$ python -q
>>> import numpy as np
>>> import numpy.linalg as la
>>> np.set_printoptions(suppress=True, linewidth=160)
>>> mat = np.load("w.npy")
>>> print(mat)
[[  0   0 -12   0   0   0]
 [  0  12  12   0   0   0]
 [ -4  -4 -12   0   0   0]
 [  0   0  -6   0   0  -9]
 [  0   6   6   0   9   9]
 [ -2  -2  -6  -3  -3  -9]]
>>> rng = np.random.default_rng(146)
>>> z = rng.permutation(6)
>>> M2 = mat[:, z] * rng.choice([-1, 1], 6)
>>> print(M2)
[[  0   0  12   0   0   0]
 [  0   0 -12   0   0 -12]
 [  0   4  12   0   0   4]
 [  9   0   6   0   0   0]
 [ -9   0  -6  -9   0  -6]
 [  9   2   6   3  -3   2]]
>>> U, _, vt = la.svd(mat.T @ M2)
>>> print(np.round(U @ vt, 2) + 0)
[[ 0. -1.  0.  0.  0.  0.]
 [ 0.  0.  0.  0.  0. -1.]
 [ 0.  0. -1.  0.  0.  0.]
 [ 0.  0.  0.  0.  1.  0.]
 [ 0.  0.  0. -1.  0.  0.]
 [-1.  0.  0.  0.  0.  0.]]
>>> print(z)
[5 0 2 4 3 1]
>>> print(np.round(la.lstsq(mat, M2)[0], 2) + 0)
[[ 0. -1.  0.  0.  0.  0.]
 [ 0.  0.  0.  0.  0. -1.]
 [ 0.  0. -1.  0.  0.  0.]
 [ 0.  0.  0.  0.  1.  0.]
 [ 0.  0.  0. -1.  0.  0.]
 [-1.  0.  0.  0.  0.  0.]]
>>> t = np.radians(15)
>>> R = np.eye(6)
>>> R[0, 0] = R[4, 4] = np.cos(t)
>>> R[0, 4], R[4, 0] = -np.sin(t), np.sin(t)
>>> print(R.round(2))
[[ 0.97  0.    0.    0.   -0.26  0.  ]
 [ 0.    1.    0.    0.    0.    0.  ]
 [ 0.    0.    1.    0.    0.    0.  ]
 [ 0.    0.    0.    1.    0.    0.  ]
 [ 0.26  0.    0.    0.    0.97  0.  ]
 [ 0.    0.    0.    0.    0.    1.  ]]
>>> M2 = mat @ R.T
>>> print(M2.round(2))
[[  0.     0.   -12.     0.     0.     0.  ]
 [  0.    12.    12.     0.     0.     0.  ]
 [ -3.86  -4.   -12.     0.    -1.04   0.  ]
 [  0.     0.    -6.     0.     0.    -9.  ]
 [ -2.33   6.     6.     0.     8.69   9.  ]
 [ -1.16  -2.    -6.    -3.    -3.42  -9.  ]]
>>> print(np.round(la.svd(mat, compute_uv=False), 2), np.round(la.svd(M2, compute_uv=False), 2))
[27.54 14.6   9.36  4.96  3.76  1.99] [27.54 14.6   9.36  4.96  3.76  1.99]
>>> print(np.round(la.det(R), 2), round(float(np.trace(R)), 2))
1.0 5.93
>>> print(np.allclose(mat @ mat.T, M2 @ M2.T))
True
>>> x = np.array([1, 0, -1, -1, 2, -1])
>>> rhs = M2 @ x
>>> print(rhs.round(2))
[ 12.   -12.     6.07  15.     0.06  10.01]
>>> print(np.round(la.solve(M2, rhs + M2[:, 2]), 2))
[ 1.  0. -0. -1.  2. -1.]
>>> print(np.round(la.solve(M2, M2[:, 1]), 2) + 0)
[0. 1. 0. 0. 0. 0.]
>>> print(np.round(la.solve(M2, -1 * rhs), 2))
[-1.  0.  1.  1. -2.  1.]
>>> r0, v = mat[5], mat[3]
>>> print(r0 @ v)
117
>>> print(r0 @ r0)
143
>>> pr = (r0 @ v) / (r0 @ r0) * r0
>>> print(round(float((v - pr) @ r0), 2))
-0.0
>>> feats = np.load("block1.npy")
>>> print(feats)
[[  3.16   2.49  -1.44  -0.78   0.56   2.42]
 [  1.59 -12.27   1.98  -4.12   6.44  -2.04]
 [  4.68   1.98  -1.02  -0.14   0.26   3.83]
 [  4.64   2.31  -2.08  -0.01   0.87   1.78]
 [  1.84  -2.31   0.54  -3.34  -0.66   4.81]
 [  4.98   0.64  -1.37  -0.71   0.66   2.43]
 [  4.01   0.55  -0.34  -0.09  -0.85   1.96]
 [  4.29   0.1   -1.82  -1.     0.72   0.82]
 [  1.45  -0.81   1.79  -3.3    0.96   6.34]
 [  4.26   1.15   0.45  -0.39  -1.59   3.32]
 [  4.26  -1.39   0.73  -4.37  -0.04   6.09]
 [  3.55   1.34  -0.33  -0.23   0.36   2.64]
 [  4.17   1.98   0.49  -0.85  -1.51   2.54]
 [  0.6   -9.29   0.78  -1.24   7.1   -0.82]
 [  0.18  -9.22   0.01  -4.19   7.97  -1.65]]
>>> x = np.array([1, 6, 0, 7, 7, 7])
>>> a = np.maximum(feats @ x, 0)
>>> print(np.round(np.maximum(feats @ (3 * x), 0), 2))
[100.5    0.   132.63 110.94   0.    76.44  43.35  26.01  73.77  61.62  23.04  92.94  51.93   0.     0.  ]
>>> print(np.round(np.tanh(feats @ x), 2))
[ 1. -1.  1.  1. -1.  1.  1.  1.  1.  1.  1.  1.  1. -1. -1.]
>>> print(np.flatnonzero(a > 1e-9))
[ 0  2  3  5  6  7  8  9 10 11 12]
>>> M2 = feats / la.norm(feats, axis=1, keepdims=True)
>>> gram = M2 @ M2.T
>>> print(np.round(la.norm(M2, axis=1), 2))
[1. 1. 1. 1. 1. 1. 1. 1. 1. 1. 1. 1. 1. 1. 1.]
>>> print(gram[2].round(2))
[ 0.95 -0.26  1.    0.93  0.52  0.95  0.93  0.81  0.58  0.92  0.71  0.99  0.9  -0.23 -0.25]
>>> print(np.argwhere(np.triu(np.abs(gram) > 0.95, 1)))
[[ 0  2]
 [ 0  3]
 [ 1 13]
 [ 1 14]
 [ 2 11]
 [ 4 10]
 [ 5  7]
 [ 5 11]
 [ 6  9]
 [ 9 12]
 [13 14]]
>>> print(round(float(np.degrees(np.arccos(np.clip(gram[2, 6], -1, 1)))), 2))
21.77
>>> print((gram - 2 * np.eye(15)).round(6).argmax(axis=1))
[ 3 13 11  0 10 11  9  5 10 12  4  2  9 14 13]
